% ipython --no-banner

In [1]: import numpy as np

In [2]: np.set_printoptions(precision=2, suppress=True, linewidth=100)

In [3]: F = np.loadtxt("case7.csv", delimiter=",")

In [4]: print(F)
[[-10.  -8.  -6.  -2.  -8. -16. -18. -16.  -4. -12.]
 [ 10.   8.   6.   2.   8.  16.  18.  16.   4.  12.]
 [-10.  -8.  -6.  -2.  -8. -16. -18. -16.  -4. -12.]]

In [5]: print(np.abs(np.diag(np.linalg.qr(F)[1])) > 1e-9)
[ True False False]

In [6]: print(np.unique(F.round(6), axis=0).shape)
(2, 10)

In [7]: print(F @ np.linalg.pinv(F) @ F)
[[-10.  -8.  -6.  -2.  -8. -16. -18. -16.  -4. -12.]
 [ 10.   8.   6.   2.   8.  16.  18.  16.   4.  12.]
 [-10.  -8.  -6.  -2.  -8. -16. -18. -16.  -4. -12.]]

In [8]: print(np.linalg.lstsq(F[:-1].T, F[-1])[2])
1

In [9]: print(round(np.trace(np.linalg.pinv(F) @ F), 2))
1.0

In [10]: u = np.array([8, 4, 0])

In [11]: print(np.polyval(u, F[2]))
[ 760.  480.  264.   24.  480. 1984. 2520. 1984.  112. 1104.]

In [12]: print(np.convolve(F[2], u))
[ -80. -104.  -80.  -40.  -72. -160. -208. -200.  -96. -112.  -48.    0.]

In [13]: other = F / np.linalg.norm(F, axis=1, keepdims=True)

In [14]: gram = other @ other.T

In [15]: print((gram - 2 * np.eye(3)).round(6).argmax(axis=1))
[2 0 0]

In [16]: rk = np.linalg.matrix_rank(F)

In [17]: print(rk)
1

In [18]: null = np.linalg.svd(F)[2][rk:].T

In [19]: print([int(np.linalg.matrix_rank(np.delete(F, i, axis=0))) for i in range(3)])
[1, 1, 1]

In [20]: print([int(np.linalg.matrix_rank(F[:i])) for i in range(1, len(F) + 1)])
[1, 1, 1]

In [21]: print(np.allclose(F @ null, 0))
True

In [22]: print(null.shape)
(10, 9)

In [23]: left, sig, vt = np.linalg.svd(F)

In [24]: V = vt[:(sig > 1e-8).sum()]

In [25]: rng = np.random.default_rng(162630)

In [26]: x = F[0] + 4 * F[1] + rng.integers(2) * np.eye(10)[5]

In [27]: print(x)
[30. 24. 18.  6. 24. 49. 54. 48. 12. 36.]

In [28]: print(np.round(np.diag(V.T @ V), 2) + 0)
[0.08 0.05 0.03 0.   0.05 0.2  0.26 0.2  0.01 0.11]

In [29]: M = np.loadtxt("dump.csv", delimiter=",")

In [30]: print(M)
[[-4.  3.  2.  0.  1.  0.  1.  3.  0.]
 [ 3. -2. -1. -2.  0. -2. -3. -1.  3.]
 [ 2. -1.  2.  2.  4. -3. -1. -2. -2.]
 [ 0. -2.  2.  4. -1.  0.  3. -1.  1.]
 [ 1.  0.  4. -1.  2. -2. -2.  0.  4.]
 [ 0. -2. -3.  0. -2. -4.  1.  1. -1.]
 [ 1. -3. -1.  3. -2.  1.  2.  2. -2.]
 [ 3. -1. -2. -1.  0.  1.  2.  0.  4.]
 [ 0.  3. -2.  1.  4. -1. -2.  4.  2.]]

In [31]: ev, V = np.linalg.eigh(M)

In [32]: x = np.array([0, -1, 2, -2, 1, 2, 2, 1, -2])

In [33]: print(np.abs(M).sum(axis=1).max(), round(float(np.abs(ev).max()), 2))
19.0 10.3

In [34]: print((np.sign(V[:, -1].round(6)) == np.sign(V[0, -1].round(6))).astype(int))
[1 1 1 0 1 0 0 1 1]

In [35]: print(np.round(x @ M @ x / (x @ x), 2), round(float(ev[0]), 2), round(float(ev[-1]), 2))
0.78 -9.44 10.3

In [36]: print(x @ M @ x)
18.0

In [37]: x = np.array([0, 0, -3, -3, -1, 0, -1, -3, 0])

In [38]: y = M @ x

In [39]: print(y)
[-17.  15.  -9. -17.  -9.   7. -12.   7. -11.]

In [40]: print(np.round(np.linalg.solve(M, M[:, 8]), 2) + 0)
[0. 0. 0. 0. 0. 0. 0. 0. 1.]

In [41]: ev, V = np.linalg.eigh(M)

In [42]: print(np.abs(V[:, -1]).round(6).argmax())
4

In [43]: print(np.round(V @ np.diag(ev) @ V.T, 2) + 0)
[[-4.  3.  2.  0.  1.  0.  1.  3.  0.]
 [ 3. -2. -1. -2.  0. -2. -3. -1.  3.]
 [ 2. -1.  2.  2.  4. -3. -1. -2. -2.]
 [ 0. -2.  2.  4. -1.  0.  3. -1.  1.]
 [ 1.  0.  4. -1.  2. -2. -2.  0.  4.]
 [ 0. -2. -3.  0. -2. -4.  1.  1. -1.]
 [ 1. -3. -1.  3. -2.  1.  2.  2. -2.]
 [ 3. -1. -2. -1.  0.  1.  2.  0.  4.]
 [ 0.  3. -2.  1.  4. -1. -2.  4.  2.]]

In [44]: print(np.linalg.svd(M, compute_uv=False))
[10.3   9.44  7.81  6.72  6.18  4.71  2.98  1.84  0.28]

In [45]: print(np.round(V.T @ V, 2) + 0)
[[1. 0. 0. 0. 0. 0. 0. 0. 0.]
 [0. 1. 0. 0. 0. 0. 0. 0. 0.]
 [0. 0. 1. 0. 0. 0. 0. 0. 0.]
 [0. 0. 0. 1. 0. 0. 0. 0. 0.]
 [0. 0. 0. 0. 1. 0. 0. 0. 0.]
 [0. 0. 0. 0. 0. 1. 0. 0. 0.]
 [0. 0. 0. 0. 0. 0. 1. 0. 0.]
 [0. 0. 0. 0. 0. 0. 0. 1. 0.]
 [0. 0. 0. 0. 0. 0. 0. 0. 1.]]

In [46]: print(np.linalg.eigvalsh(M + 3 * np.eye(9)))
[-6.44 -3.72 -1.71  0.02  2.72  4.84  9.18 10.81 13.3 ]
